In [1]: import numpy as np

In [2]: np.set_printoptions(precision=2, suppress=True, linewidth=120, floatmode="fixed")

In [3]: B = np.array([[9, 2], [4, 2]])

In [4]: arr = np.tile(B, (2, 2))

In [5]: arr
Out[5]: 
array([[9, 2, 9, 2],
       [4, 2, 4, 2],
       [9, 2, 9, 2],
       [4, 2, 4, 2]])

In [6]: C2 = arr.T @ arr

In [7]: np.trace(C2), (arr ** 2).sum()
Out[7]: (np.int64(420), np.int64(420))

In [8]: np.linalg.matrix_rank(C2)
Out[8]: np.int64(2)

In [9]: def softmax(z):
   ...:     e = np.exp(z - z.max(axis=-1, keepdims=True))
   ...:     return e / e.sum(axis=-1, keepdims=True)
   ...: 

In [10]: softmax(arr).sum(axis=1)
Out[10]: array([1.00, 1.00, 1.00, 1.00])

In [11]: np.round(softmax(10 * arr[1]), 2) + 0
Out[11]: array([0.50, 0.00, 0.50, 0.00])

In [12]: att = arr @ arr.T / np.sqrt(4)

In [13]: np.round(softmax(att + np.triu(np.full(att.shape, -np.inf), 1)), 2) + 0
Out[13]: 
array([[1.00, 0.00, 0.00, 0.00],
       [1.00, 0.00, 0.00, 0.00],
       [0.50, 0.00, 0.50, 0.00],
       [0.50, 0.00, 0.50, 0.00]])

In [14]: softmax(att).round(6).argmax(axis=1)
Out[14]: array([0, 0, 0, 0])

In [15]: round(np.trace(np.linalg.pinv(arr) @ arr), 2)
Out[15]: np.float64(2.0)

In [16]: np.allclose(arr[:-1].T @ np.linalg.lstsq(arr[:-1].T, arr[-1])[0], arr[-1])
Out[16]: True

In [17]: B = arr / np.linalg.norm(arr, axis=1, keepdims=True)

In [18]: C2 = B @ B.T

In [19]: np.argwhere(np.triu(np.abs(C2) > 0.95, 1))
Out[19]: 
array([[0, 1],
       [0, 2],
       [0, 3],
       [1, 2],
       [1, 3],
       [2, 3]])

In [20]: M = np.loadtxt("a.csv", delimiter=",")

In [21]: M
Out[21]: 
array([[-1.00, -2.00,  0.00, -2.00,  0.00,  0.00],
       [-2.00, -1.00,  0.00, -2.00,  0.00,  0.00],
       [ 0.00,  0.00, -1.00,  0.00, -2.00,  0.00],
       [-2.00, -2.00,  0.00, -1.00,  0.00,  0.00],
       [ 0.00,  0.00, -2.00,  0.00, -1.00,  0.00],
       [ 0.00,  0.00,  0.00,  0.00,  0.00, -1.00]])

In [22]: vals, evecs = np.linalg.eigh(M)

In [23]: x0 = np.array([2, 4, 1, 0, 2, 5])

In [24]: np.abs(M).sum(axis=1).max(), np.abs(vals).max()
Out[24]: (np.float64(5.0), np.float64(5.0))

In [25]: x0 @ M @ x0
Out[25]: np.float64(-90.0)

In [26]: evecs * np.abs(vals) @ evecs.T
Out[26]: 
array([[2.33, 1.33, 0.00, 1.33, 0.00, 0.00],
       [1.33, 2.33, 0.00, 1.33, 0.00, 0.00],
       [0.00, 0.00, 2.00, 0.00, 1.00, 0.00],
       [1.33, 1.33, 0.00, 2.33, 0.00, 0.00],
       [0.00, 0.00, 1.00, 0.00, 2.00, 0.00],
       [0.00, 0.00, 0.00, 0.00, 0.00, 1.00]])

In [27]: np.round(np.linalg.norm(M, 1), 2), round(np.linalg.norm(M, np.inf), 2)
Out[27]: (np.float64(5.0), np.float64(5.0))

In [28]: round(float(np.linalg.norm(M[3], 1)), 2), np.round(np.linalg.norm(M[3], np.inf), 2)
Out[28]: (5.0, np.float64(2.0))

In [29]: np.round(np.linalg.norm(M, "nuc"), 2)
Out[29]: np.float64(12.0)

In [30]: r0 = np.array([2, 2, 1, 1, -5, 3])

In [31]: B = M + np.outer(r0, np.eye(6)[5])

In [32]: B
Out[32]: 
array([[-1.00, -2.00,  0.00, -2.00,  0.00,  2.00],
       [-2.00, -1.00,  0.00, -2.00,  0.00,  2.00],
       [ 0.00,  0.00, -1.00,  0.00, -2.00,  1.00],
       [-2.00, -2.00,  0.00, -1.00,  0.00,  1.00],
       [ 0.00,  0.00, -2.00,  0.00, -1.00, -5.00],
       [ 0.00,  0.00,  0.00,  0.00,  0.00,  2.00]])

In [33]: round(float(np.linalg.det(B) / np.linalg.det(M)), 2), round(1 + np.linalg.solve(M, r0)[5], 2)
Out[33]: (-2.0, np.float64(-2.0))
